% ipython --no-banner

In [1]: import numpy as np

In [2]: from numpy import linalg as LA

In [3]: np.set_printoptions(precision=3, suppress=True, linewidth=160, legacy="1.25")

In [4]: tidy = lambda a: np.round(a, 3) + 0

In [5]: A = np.loadtxt("dump.csv", delimiter=",")

In [6]: A
Out[6]: 
array([[ 2.05,  7.  , -1.  , -6.  ,  4.  , -9.  , -1.  , -8.  ],
       [-3.  , -5.95,  7.  , -9.  ,  8.  ,  4.  , -1.  , -1.  ],
       [ 0.  ,  1.  , -6.95, -5.  , -4.  ,  0.  ,  3.  , -8.  ],
       [-2.  ,  3.  ,  7.  ,  8.05, -1.  , -3.  , -4.  ,  3.  ],
       [-8.  ,  0.  , -4.  , -5.  ,  0.05, -5.  ,  5.  , -4.  ],
       [-9.  , -1.  ,  3.  ,  9.  ,  2.  , -1.95,  4.  , -9.  ],
       [-4.  ,  3.  ,  2.  , -4.  , -1.  ,  8.  , -7.95, -7.  ],
       [ 2.  ,  7.  , -1.  , -6.  ,  4.  , -9.  , -1.  , -7.95]])

In [7]: Y = np.array([[-2, 1, -1],
   ...:     [-2, 3, 0],
   ...:     [3, 0, -2],
   ...:     [-3, 2, 3],
   ...:     [-3, 3, -3],
   ...:     [0, -1, -2],
   ...:     [-3, 1, 0],
   ...:     [2, 1, 3]])

In [8]: LA.matrix_rank(A @ Y)
Out[8]: 3

In [9]: Y @ A
---------------------------------------------------------------------------
ValueError                                Traceback (most recent call last)
Cell In[9], line 1
----> 1 Y @ A

ValueError: matmul: Input operand 1 has a mismatch in its core dimension 0, with gufunc signature (n?,k),(k,m?)->(n?,m?) (size 8 is different from 3)

In [10]: U, sigma, Vt = LA.svd(A, full_matrices=False)

In [11]: np.allclose(U * sigma @ Vt, A)
Out[11]: True

In [12]: tidy(U.T @ A @ Vt.T)
Out[12]: 
array([[25.164,  0.   ,  0.   ,  0.   ,  0.   ,  0.   ,  0.   ,  0.   ],
       [ 0.   , 18.593,  0.   ,  0.   ,  0.   ,  0.   ,  0.   ,  0.   ],
       [ 0.   ,  0.   , 17.561,  0.   ,  0.   ,  0.   ,  0.   ,  0.   ],
       [ 0.   ,  0.   ,  0.   , 15.481,  0.   ,  0.   ,  0.   ,  0.   ],
       [ 0.   ,  0.   ,  0.   ,  0.   , 13.438,  0.   ,  0.   ,  0.   ],
       [ 0.   ,  0.   ,  0.   ,  0.   ,  0.   ,  6.545,  0.   ,  0.   ],
       [ 0.   ,  0.   ,  0.   ,  0.   ,  0.   ,  0.   ,  2.13 ,  0.   ],
       [ 0.   ,  0.   ,  0.   ,  0.   ,  0.   ,  0.   ,  0.   ,  0.003]])

In [13]: tidy(Vt @ Vt.T)
Out[13]: 
array([[1., 0., 0., 0., 0., 0., 0., 0.],
       [0., 1., 0., 0., 0., 0., 0., 0.],
       [0., 0., 1., 0., 0., 0., 0., 0.],
       [0., 0., 0., 1., 0., 0., 0., 0.],
       [0., 0., 0., 0., 1., 0., 0., 0.],
       [0., 0., 0., 0., 0., 1., 0., 0.],
       [0., 0., 0., 0., 0., 0., 1., 0.],
       [0., 0., 0., 0., 0., 0., 0., 1.]])

In [14]: (A + A.T) / 2
Out[14]: 
array([[ 2.05,  2.  , -0.5 , -4.  , -2.  , -9.  , -2.5 , -3.  ],
       [ 2.  , -5.95,  4.  , -3.  ,  4.  ,  1.5 ,  1.  ,  3.  ],
       [-0.5 ,  4.  , -6.95,  1.  , -4.  ,  1.5 ,  2.5 , -4.5 ],
       [-4.  , -3.  ,  1.  ,  8.05, -3.  ,  3.  , -4.  , -1.5 ],
       [-2.  ,  4.  , -4.  , -3.  ,  0.05, -1.5 ,  2.  ,  0.  ],
       [-9.  ,  1.5 ,  1.5 ,  3.  , -1.5 , -1.95,  6.  , -9.  ],
       [-2.5 ,  1.  ,  2.5 , -4.  ,  2.  ,  6.  , -7.95, -4.  ],
       [-3.  ,  3.  , -4.5 , -1.5 ,  0.  , -9.  , -4.  , -7.95]])

In [15]: np.trace(A)
Out[15]: -20.6

In [16]: tidy(LA.det(A))
Out[16]: 71631.701

In [17]: tidy(np.sort(np.abs(LA.eigvals(A))))
Out[17]: array([ 0.05 ,  1.006,  7.96 ,  7.96 , 10.855, 10.855, 11.53 , 16.55 ])

In [18]: tidy(np.abs(LA.eigvals(A)).max())
Out[18]: 16.55
